$ ipython --no-banner

In [1]: import numpy as np

In [2]: np.set_printoptions(suppress=True, linewidth=120)

In [3]: E = np.load("run1.npy")

In [4]: E
Out[4]: 
array([[ 9, -5,  4, -5,  2,  0,  7, -6,  5, -1,  5,  6],
       [ 6, -8,  1, -8, -1, -3,  4, -9,  2, -4,  2,  3],
       [ 6, -8,  1, -8, -1, -3,  4, -9,  2, -4,  2,  3],
       [ 7, -7,  2, -7,  0, -2,  5, -8,  3, -3,  3,  4],
       [ 7, -7,  2, -7,  0, -2,  5, -8,  3, -3,  3,  4],
       [ 7, -7,  2, -7,  0, -2,  5, -8,  3, -3,  3,  4],
       [ 6, -8,  1, -8, -1, -3,  4, -9,  2, -4,  2,  3],
       [ 8, -6,  3, -6,  1, -1,  6, -7,  4, -2,  4,  5],
       [ 6, -8,  1, -8, -1, -3,  4, -9,  2, -4,  2,  3]])

In [5]: E.reshape(-1, 2)
Out[5]: 
array([[ 9, -5],
       [ 4, -5],
       [ 2,  0],
       [ 7, -6],
       [ 5, -1],
       [ 5,  6],
       [ 6, -8],
       [ 1, -8],
       [-1, -3],
       [ 4, -9],
       [ 2, -4],
       [ 2,  3],
       [ 6, -8],
       [ 1, -8],
       [-1, -3],
       [ 4, -9],
       [ 2, -4],
       [ 2,  3],
       [ 7, -7],
       [ 2, -7],
       [ 0, -2],
       [ 5, -8],
       [ 3, -3],
       [ 3,  4],
       [ 7, -7],
       [ 2, -7],
       [ 0, -2],
       [ 5, -8],
       [ 3, -3],
       [ 3,  4],
       [ 7, -7],
       [ 2, -7],
       [ 0, -2],
       [ 5, -8],
       [ 3, -3],
       [ 3,  4],
       [ 6, -8],
       [ 1, -8],
       [-1, -3],
       [ 4, -9],
       [ 2, -4],
       [ 2,  3],
       [ 8, -6],
       [ 3, -6],
       [ 1, -1],
       [ 6, -7],
       [ 4, -2],
       [ 4,  5],
       [ 6, -8],
       [ 1, -8],
       [-1, -3],
       [ 4, -9],
       [ 2, -4],
       [ 2,  3]])

In [6]: E.reshape(9, 13)
Traceback (most recent call last):
  Cell In[6], line 1
    E.reshape(9, 13)
ValueError: cannot reshape array of size 108 into shape (9,13)


In [7]: E.reshape(2, -1)
Out[7]: 
array([[ 9, -5,  4, -5,  2,  0,  7, -6,  5, -1,  5,  6,  6, -8,  1, -8, -1, -3,  4, -9,  2, -4,  2,  3,  6, -8,  1,
        -8, -1, -3,  4, -9,  2, -4,  2,  3,  7, -7,  2, -7,  0, -2,  5, -8,  3, -3,  3,  4,  7, -7,  2, -7,  0, -2],
       [ 5, -8,  3, -3,  3,  4,  7, -7,  2, -7,  0, -2,  5, -8,  3, -3,  3,  4,  6, -8,  1, -8, -1, -3,  4, -9,  2,
        -4,  2,  3,  8, -6,  3, -6,  1, -1,  6, -7,  4, -2,  4,  5,  6, -8,  1, -8, -1, -3,  4, -9,  2, -4,  2,  3]])

In [8]: t3 = E.reshape(9, 2, -1)

In [9]: np.einsum("ihd,jhd->hij", t3, t3).shape
Out[9]: (2, 9, 9)

In [10]: np.swapaxes(t3, 1, 2)[2]
Out[10]: 
array([[ 6,  4],
       [-8, -9],
       [ 1,  2],
       [-8, -4],
       [-1,  2],
       [-3,  3]])

In [11]: t3.transpose(1, 0, 2)
Out[11]: 
array([[[ 9, -5,  4, -5,  2,  0],
        [ 6, -8,  1, -8, -1, -3],
        [ 6, -8,  1, -8, -1, -3],
        [ 7, -7,  2, -7,  0, -2],
        [ 7, -7,  2, -7,  0, -2],
        [ 7, -7,  2, -7,  0, -2],
        [ 6, -8,  1, -8, -1, -3],
        [ 8, -6,  3, -6,  1, -1],
        [ 6, -8,  1, -8, -1, -3]],

       [[ 7, -6,  5, -1,  5,  6],
        [ 4, -9,  2, -4,  2,  3],
        [ 4, -9,  2, -4,  2,  3],
        [ 5, -8,  3, -3,  3,  4],
        [ 5, -8,  3, -3,  3,  4],
        [ 5, -8,  3, -3,  3,  4],
        [ 4, -9,  2, -4,  2,  3],
        [ 6, -7,  4, -2,  4,  5],
        [ 4, -9,  2, -4,  2,  3]]])
